$ python3 -q
>>> import numpy as np
>>> import numpy.linalg as la
>>> np.set_printoptions(suppress=True, linewidth=200)
>>> feats = np.loadtxt("x.csv", delimiter=",")
>>> print(feats)
[[-3.   0.3 -0.3]
 [ 0.3  1.6 -2.2]
 [-0.3 -2.2 -0.7]]
>>> Q, V = la.qr(feats[:, :2])[0], la.qr(feats[:, 2:])[0]
>>> sigma = la.svd(Q.T @ V, compute_uv=False)
>>> print(sigma.round(1))
[0.3]
>>> print(np.round(la.norm(Q @ Q.T - V @ V.T, 2), 1))
1.0
>>> evals, V = la.eigh(feats)
>>> print(np.round(V @ np.diag(evals) @ V.T, 1))
[[-3.   0.3 -0.3]
 [ 0.3  1.6 -2.2]
 [-0.3 -2.2 -0.7]]
>>> print((evals > 1e-8).sum(), (evals < -1e-8).sum())
1 2
>>> print(round(evals.sum(), 1), round(np.trace(feats), 1))
-2.1 -2.1
>>> evals, V = la.eigh(feats)
>>> x0 = np.array([4, 3, 5])
>>> print(np.round(np.abs(feats).sum(axis=1).max(), 1), round(np.abs(evals).max(), 1))
4.1 3.0
>>> print(np.round(x0 @ feats @ x0 / (x0 @ x0), 1), round(float(evals[0]), 1), round(evals[-1], 1))
-2.4 -3.0 3.0
>>> print(np.round(feats - feats[0], 1))
[[ 0.   0.   0. ]
 [ 3.3  1.3 -1.9]
 [ 2.7 -2.5 -0.4]]
>>> print(np.round(feats.sum(axis=1), 1))
[-3.  -0.3 -3.2]
>>> print(la.matrix_rank(feats))
3
>>> print(np.round(la.svd(feats, compute_uv=False), 1))
[3. 3. 2.]
>>> feats[3]
Traceback (most recent call last):
  File "<python-input-21>", line 1, in <module>
    feats[3]
    ~~~~~^^^
IndexError: index 3 is out of bounds for axis 0 with size 3
>>> print(np.count_nonzero(feats))
9
>>> np.zeros(3, 3)
Traceback (most recent call last):
  File "<python-input-23>", line 1, in <module>
    np.zeros(3, 3)
    ~~~~~~~~^^^^^^
TypeError: Cannot interpret '3' as a data type
>>> print(np.unravel_index(np.abs(feats).argmax(), feats.shape))
(np.int64(0), np.int64(0))
>>> la.rank(feats)
Traceback (most recent call last):
  File "<python-input-25>", line 1, in <module>
    la.rank(feats)
    ^^^^^^^
AttributeError: module 'numpy.linalg' has no attribute 'rank'
>>> x0 = np.array([-2, 3, 2])
>>> h1 = np.maximum(feats @ x0, 0)
>>> print(np.maximum(feats @ (3 * x0), 0))
[18.9  0.   0. ]
>>> print(feats * (h1 > 1e-9)[:, None])
[[-3.   0.3 -0.3]
 [ 0.   0.  -0. ]
 [-0.  -0.  -0. ]]
>>> print(np.flatnonzero(h1 > 1e-9))
[0]
>>> print(h1.round(1))
[6.3 0.  0. ]
>>> print(np.round(np.tanh(feats @ x0), 1))
[ 1.  -0.2 -1. ]
>>> print(np.round(feats.T @ h1, 1))
[-18.9   1.9  -1.9]
>>> J = np.load("case6.npy")
>>> print(J)
[[20.  20.3 30.8]
 [21.6 18.7 30. ]
 [18.7 19.7 28.7]
 [20.  19.5 28.8]
 [19.6 19.5 29.3]
 [19.9 20.4 29. ]
 [20.5 20.  29.6]
 [19.7 18.9 31.9]
 [20.4 21.5 30.3]
 [18.9 21.1 30.4]
 [19.4 20.9 30.7]
 [17.6 19.2 28.7]
 [21.5 20.5 29.7]
 [20.  19.8 29.7]
 [20.7 20.7 29.6]
 [20.8 19.4 31.5]
 [21.8 21.3 29.4]
 [20.6 21.3 29.3]
 [19.6 20.7 30.3]
 [20.1 20.3 29.7]
 [19.3 20.  29.8]
 [19.4 21.2 28.6]
 [18.9 20.  28.5]
 [22.  19.6 28.9]
 [20.7 18.7 28.4]
 [19.5 21.6 29.2]
 [19.4 19.8 29.6]
 [20.  19.6 30.9]]
>>> rng = np.random.default_rng(768550)
>>> idx = rng.permutation(3)
>>> Y = J[:, idx] * rng.choice([-1, 1], 3)
>>> print(Y)
[[20.3 30.8 20. ]
 [18.7 30.  21.6]
 [19.7 28.7 18.7]
 [19.5 28.8 20. ]
 [19.5 29.3 19.6]
 [20.4 29.  19.9]
 [20.  29.6 20.5]
 [18.9 31.9 19.7]
 [21.5 30.3 20.4]
 [21.1 30.4 18.9]
 [20.9 30.7 19.4]
 [19.2 28.7 17.6]
 [20.5 29.7 21.5]
 [19.8 29.7 20. ]
 [20.7 29.6 20.7]
 [19.4 31.5 20.8]
 [21.3 29.4 21.8]
 [21.3 29.3 20.6]
 [20.7 30.3 19.6]
 [20.3 29.7 20.1]
 [20.  29.8 19.3]
 [21.2 28.6 19.4]
 [20.  28.5 18.9]
 [19.6 28.9 22. ]
 [18.7 28.4 20.7]
 [21.6 29.2 19.5]
 [19.8 29.6 19.4]
 [19.6 30.9 20. ]]
>>> Uu, _, Vh = la.svd(J.T @ Y)
>>> print(idx)
[1 2 0]
>>> print(np.round(la.lstsq(J, Y)[0], 1) + 0)
[[0. 0. 1.]
 [1. 0. 0.]
 [0. 1. 0.]]
>>> T = np.stack([J, -1 * J, J[::-1]])
>>> print(la.matrix_rank(T.reshape(3, -1)))
2
>>> print(np.round(np.einsum("bij,cij->bc", T, T), 1))
[[ 47341.1 -47341.1  47276.9]
 [-47341.1  47341.1 -47276.9]
 [ 47276.9 -47276.9  47341.1]]
>>> print(np.round(la.norm(T, axis=(1, 2)), 1))
[217.6 217.6 217.6]
>>> print(la.matrix_rank(T))
[3 3 3]
>>> t = np.radians(180)
>>> Rm = np.eye(3)
>>> Rm[1, 1] = Rm[2, 2] = np.cos(t)
>>> Rm[1, 2], Rm[2, 1] = -np.sin(t), np.sin(t)
>>> print(Rm.round(1) + 0)
[[ 1.  0.  0.]
 [ 0. -1.  0.]
 [ 0.  0. -1.]]
>>> Y = J @ Rm.T
>>> print(np.round(la.svd(J, compute_uv=False), 1), np.round(la.svd(Y, compute_uv=False), 1))
[217.5   4.8   4.5] [217.5   4.8   4.5]
>>> print(Y.round(1))
[[ 20.  -20.3 -30.8]
 [ 21.6 -18.7 -30. ]
 [ 18.7 -19.7 -28.7]
 [ 20.  -19.5 -28.8]
 [ 19.6 -19.5 -29.3]
 [ 19.9 -20.4 -29. ]
 [ 20.5 -20.  -29.6]
 [ 19.7 -18.9 -31.9]
 [ 20.4 -21.5 -30.3]
 [ 18.9 -21.1 -30.4]
 [ 19.4 -20.9 -30.7]
 [ 17.6 -19.2 -28.7]
 [ 21.5 -20.5 -29.7]
 [ 20.  -19.8 -29.7]
 [ 20.7 -20.7 -29.6]
 [ 20.8 -19.4 -31.5]
 [ 21.8 -21.3 -29.4]
 [ 20.6 -21.3 -29.3]
 [ 19.6 -20.7 -30.3]
 [ 20.1 -20.3 -29.7]
 [ 19.3 -20.  -29.8]
 [ 19.4 -21.2 -28.6]
 [ 18.9 -20.  -28.5]
 [ 22.  -19.6 -28.9]
 [ 20.7 -18.7 -28.4]
 [ 19.5 -21.6 -29.2]
 [ 19.4 -19.8 -29.6]
 [ 20.  -19.6 -30.9]]
>>> print(np.allclose(J @ J.T, Y @ Y.T))
True
>>> D = la.norm(Y[:, None] - Y[None], axis=-1)
>>> print(D[13].round(1))
[1.2 2.  1.6 0.9 0.6 0.9 0.5 2.4 1.8 1.8 1.6 2.7 1.7 0.  1.1 2.  2.4 1.7 1.2 0.5 0.7 1.9 1.6 2.2 1.8 1.9 0.6 1.2]
>>> print(np.round(la.norm(Y - Y.mean(axis=0), axis=1), 1))
[1.1 2.2 1.7 1.1 0.9 0.7 0.5 2.6 1.5 1.6 1.4 2.8 1.5 0.4 0.9 2.1 2.1 1.3 0.9 0.2 0.7 1.6 1.6 2.2 2.1 1.6 0.7 1.3]
>>> print(D[13].round(6).argsort(kind="stable")[:4])
[13 19  6 26]
>>> print(D[:5, :5].round(1))
[[0.  2.4 2.5 2.2 1.7]
 [2.4 0.  3.3 2.2 2.3]
 [2.5 3.3 0.  1.3 1.1]
 [2.2 2.2 1.3 0.  0.6]
 [1.7 2.3 1.1 0.6 0. ]]
>>> print(la.matrix_rank(D ** 2))
5
>>> print((D + 1e9 * np.eye(28)).round(6).argmin(axis=1))
[27 23 22  4 26 19 19 27 17 10 18  2 14 19 17 27 12 14 10  6 26 25  2 12  3 21 20  0]
>>> print(D.mean(axis=1).argmax())
11
>>> E = np.arange(15).reshape(3, 5) + -3
>>> print(E)
[[-3 -2 -1  0  1]
 [ 2  3  4  5  6]
 [ 7  8  9 10 11]]
>>> # rank 2
>>> print([round(float(x), 1) for x in la.svd(E, compute_uv=False)[:3]])
[22.5, 3.9, 0.0]
>>> print(la.matrix_rank(E, rtol=0.1))
2
>>> print(np.argsort(-la.norm(E, axis=0).round(6), kind="stable")[:3])
[4 3 2]
>>> print(la.cond(E) > 100)
True
>>> T = np.stack([feats, 2 * feats, feats[::-1]])
>>> print(np.round(np.einsum("bij,cij->bc", T, T), 1))
[[22.1 44.2  8.4]
 [44.2 88.4 16.8]
 [ 8.4 16.8 22.1]]
>>> print(la.matrix_rank(T))
[3 3 3]
>>> print(np.round(T.sum(axis=0), 1))
[[-9.3 -1.3 -1.6]
 [ 1.2  6.4 -8.8]
 [-3.9 -6.3 -2.4]]
>>> print(np.round(E @ la.pinv(E) @ E, 1) + 0)
[[-3. -2. -1.  0.  1.]
 [ 2.  3.  4.  5.  6.]
 [ 7.  8.  9. 10. 11.]]
>>> print(np.abs(np.diag(la.qr(E)[1])) > 1e-9)
[ True  True False]
>>> print(np.round(np.trace(la.pinv(E) @ E), 1))
2.0
>>> print(np.unique(E.round(6), axis=0).shape)
(3, 5)
>>> t = rng.uniform(0, 2 * np.pi, 29)
>>> Q, _ = la.qr(np.array([[0.8, -0.3], [-0.7, -0.6], [0.4, -1.1]]))
>>> m1 = 5 * np.c_[np.cos(t), np.sin(t)] @ Q.T
>>> print(m1.round(1) + 0)
[[ 1.8 -4.2 -2.1]
 [ 3.6 -2.6  2.3]
 [-1.9 -1.4 -4.4]
 [-1.1 -2.4 -4.2]
 [ 0.9  2.6  4.2]
 [ 3.  -4.   0.1]
 [-2.9  4.   0.1]
 [-2.   4.2  1.8]
 [-2.4  4.2  1.1]
 [ 2.  -4.2 -1.7]
 [ 3.5 -2.9  1.9]
 [-2.5  4.2  0.9]
 [ 2.7  0.3  4.2]
 [ 3.3 -3.7  0.7]
 [-1.4  4.1  2.5]
 [ 0.6  2.8  4.1]
 [ 2.9 -0.1  4.1]
 [ 3.6 -2.5  2.4]
 [ 2.1 -4.2 -1.5]
 [ 1.  -4.  -2.9]
 [ 1.5 -4.1 -2.4]
 [ 3.  -4.   0. ]
 [ 2.9 -4.1 -0.3]
 [ 0.7  2.7  4.1]
 [-1.9 -1.4 -4.4]
 [ 3.1 -0.7  3.8]
 [-3.6  2.6 -2.4]
 [-0.3  3.6  3.5]
 [ 0.7 -3.8 -3.2]]
>>> Xs = m1 - m1.mean(axis=0)
>>> Uu, sigma, Vh = la.svd(Xs, full_matrices=False)
>>> print(np.abs(Uu[:, 0]).argmax())
14
>>> print(round((sigma ** 2).sum() ** 2 / (sigma ** 4).sum(), 1))
1.9
>>> print(sigma.round(1) + 0)
[20.9 15.9  0. ]
>>> print(np.round(Xs.mean(axis=0), 1) + 0)
[0. 0. 0.]
>>> print(np.round(sigma ** 2 / (sigma ** 2).sum(), 1) + 0)
[0.6 0.4 0. ]
>>> Y = m1 + rng.integers(-2, 3, (29, 2)) @ rng.integers(-2, 3, (2, 3))
>>> print(Y.round(1))
[[-0.2 -4.2 -4.1]
 [ 4.6 -2.6  4.3]
 [-1.9 -1.4 -2.4]
 [-1.1 -2.4 -3.2]
 [ 2.9  2.6  5.2]
 [ 6.  -4.   1.1]
 [ 0.1  4.   2.1]
 [-2.   4.2 -0.2]
 [-6.4  4.2 -0.9]
 [ 4.  -4.2 -0.7]
 [ 6.5 -2.9  2.9]
 [-6.5  4.2 -1.1]
 [ 2.7  0.3  5.2]
 [ 3.3 -3.7  0.7]
 [-0.4  4.1  4.5]
 [ 3.6  2.8  5.1]
 [ 4.9 -0.1  5.1]
 [ 6.6 -2.5  3.4]
 [ 0.1 -4.2 -2.5]
 [ 2.  -4.  -1.9]
 [ 0.5 -4.1 -3.4]
 [ 6.  -4.   1. ]
 [ 3.9 -4.1 -1.3]
 [ 2.7  2.7  6.1]
 [-0.9 -1.4 -3.4]
 [ 3.1 -0.7  4.8]
 [-0.6  2.6 -1.4]
 [-3.3  3.6  1.5]
 [ 1.7 -3.8 -1.2]]
>>> print(np.round(la.svd(Y - m1, compute_uv=False), 1))
[13.3  4.3  0. ]
>>> C2 = np.cov(m1, rowvar=False)
>>> print(np.round(m1.std(axis=0), 1))
[2.3 3.3 2.8]
>>> print(C2.round(1))
[[ 5.3 -5.2  2.1]
 [-5.2 11.1  4.7]
 [ 2.1  4.7  8.2]]
>>> print(np.argwhere(np.triu(np.abs(np.corrcoef(m1.T)) > 0.8, 1)))
[]
>>> print(round(float(np.abs(la.eigvals(C2)).max()), 1))
15.6
>>> print(round(la.det(C2), 1))
0.0
>>> print(np.allclose(C2, C2.T))
True
>>> print(np.round(la.matrix_power(C2, 2), 1))
[[ 58.6 -74.8   3.4]
 [-74.8 172.6  80.6]
 [  3.4  80.6  93.8]]
>>> Uu, sigma, Vh = la.svd(m1)
>>> V = Vh[:(sigma > 1e-8).sum()]
>>> x0 = m1[0] + 2 * m1[21] + rng.integers(2) * np.eye(3)[1]
>>> print(x0.round(1))
[  7.8 -12.2  -2. ]
>>> print(np.round(V.T @ V, 1))
[[ 0.5 -0.4  0.3]
 [-0.4  0.7  0.3]
 [ 0.3  0.3  0.8]]
>>> print(np.allclose(V.T @ V @ x0, x0))
True
>>> print(np.round(np.diag(V.T @ V), 1))
[0.5 0.7 0.8]
>>> A = np.array([[0, 0, 3], [0, 0, 6], [0, 0, 0]])
>>> print(A)
[[0 0 3]
 [0 0 6]
 [0 0 0]]
>>> # column 2 dominates
>>> print(A @ A.T)
[[ 9 18  0]
 [18 36  0]
 [ 0  0  0]]
>>> print(np.round(la.pinv(A), 1))
[[0.  0.  0. ]
 [0.  0.  0. ]
 [0.1 0.1 0. ]]
>>> print(A[:, 2] @ A[:, 0])
0
>>> Uu, sigma, Vh = la.svd(A)
>>> print(sigma.round(1))
[6.7 0.  0. ]
>>> Y = Uu[:, :1] @ np.diag(sigma[:1]) @ Vh[:1]
>>> print(la.matrix_rank(Y))
1
>>> print(np.round(la.norm(A - Y, 2), 1), sigma[1])
0.0 0.0
>>> print(Y)
[[0. 0. 3.]
 [0. 0. 6.]
 [0. 0. 0.]]
>>> D = la.norm(m1[:, None] - m1[None], axis=-1)
>>> print(D[:5, :5].round(1))
[[ 0.   5.   5.2  4.   9.2]
 [ 5.   0.   8.8  8.1  6.1]
 [ 5.2  8.8  0.   1.3  9.9]
 [ 4.   8.1  1.3  0.  10. ]
 [ 9.2  6.1  9.9 10.   0. ]]
>>> print(np.flatnonzero(D[24] < D.mean() / 2))
[ 2  3 24]
>>> print(D[24].round(6).argsort(kind="stable")[:4])
[24  2  3 28]
>>> print(D.mean(axis=1).argmax())
26
>>> print(D[24].round(1) + 0)
[5.2 8.8 0.  1.3 9.9 7.2 7.1 8.3 7.9 5.6 8.5 7.8 9.9 7.6 8.8 9.8 9.8 8.8 5.7 4.2 4.9 7.1 6.9 9.8 0.  9.7 4.8 9.4 3.8]
>>> print(np.round(la.norm(m1 - m1.mean(axis=0), axis=1), 1))
[4.4 3.9 5.6 5.3 4.9 4.  6.  5.8 5.9 4.4 3.9 5.9 4.3 4.  5.6 5.  4.3 3.9 4.3 4.7 4.5 4.  4.1 5.  5.6 4.1 6.1 5.3 4.8]
